% python3 -q
>>> import numpy as np
>>> np.set_printoptions(precision=2, suppress=True, linewidth=140)
>>> tidy = lambda a: np.round(a, 2) + 0
>>> m1 = np.load("mat.npy")
>>> print(m1)
[[ 0  2 -2  0]
 [ 0 -1  2  0]
 [ 1  0  2  0]
 [ 0  0  0 -2]]
>>> x0 = np.array([2, 1, 1, 0])
>>> h = np.maximum(m1 @ x0, 0)
>>> print(m1 * (h > 1e-9)[:, None])
[[ 0  0  0  0]
 [ 0 -1  2  0]
 [ 1  0  2  0]
 [ 0  0  0  0]]
>>> print(tidy(np.tanh(m1 @ x0)))
[0.   0.76 1.   0.  ]
>>> print(np.maximum(m1 @ (3 * x0), 0))
[ 0  3 12  0]
>>> print(np.maximum(m1 @ x0, 0) - np.maximum(-m1 @ x0, 0))
[0 1 4 0]
>>> print(h)
[0 1 4 0]
>>> print(np.flatnonzero(h > 1e-9))
[1 2]
>>> K = np.load("layer15.npy")
>>> print(K)
[[0. 0. 0. 0. 0. 2. 2.]
 [0. 0. 0. 0. 0. 2. 1.]
 [0. 0. 0. 0. 0. 1. 1.]
 [0. 0. 0. 0. 0. 0. 0.]
 [0. 0. 0. 0. 0. 1. 1.]
 [2. 2. 1. 0. 1. 0. 0.]
 [2. 1. 1. 0. 1. 0. 0.]]
>>> print(np.argsort(-np.linalg.norm(K, axis=0).round(6), kind="stable")[:3])
[5 0 6]
>>> print((np.linalg.matrix_power((K != 0) + (K.T != 0) + np.eye(7), 7) > 0).astype(int))
[[1 1 1 0 1 1 1]
 [1 1 1 0 1 1 1]
 [1 1 1 0 1 1 1]
 [0 0 0 1 0 0 0]
 [1 1 1 0 1 1 1]
 [1 1 1 0 1 1 1]
 [1 1 1 0 1 1 1]]
>>> print(tidy(np.sort(np.linalg.eigvals(K).real)))
[-4.08 -0.6   0.    0.    0.    0.6   4.08]
>>> print(K @ K)
[[ 8.  6.  4.  0.  4.  0.  0.]
 [ 6.  5.  3.  0.  3.  0.  0.]
 [ 4.  3.  2.  0.  2.  0.  0.]
 [ 0.  0.  0.  0.  0.  0.  0.]
 [ 4.  3.  2.  0.  2.  0.  0.]
 [ 0.  0.  0.  0.  0. 10.  8.]
 [ 0.  0.  0.  0.  0.  8.  7.]]
>>> r = np.linalg.matrix_rank(K)
>>> print(r)
4
>>> null = np.linalg.svd(K)[2][r:].T
>>> print(tidy(K @ null))
[[0. 0. 0.]
 [0. 0. 0.]
 [0. 0. 0.]
 [0. 0. 0.]
 [0. 0. 0.]
 [0. 0. 0.]
 [0. 0. 0.]]
>>> print(np.linalg.matrix_rank(K.T @ K), np.linalg.matrix_rank(K @ K.T))
4 4
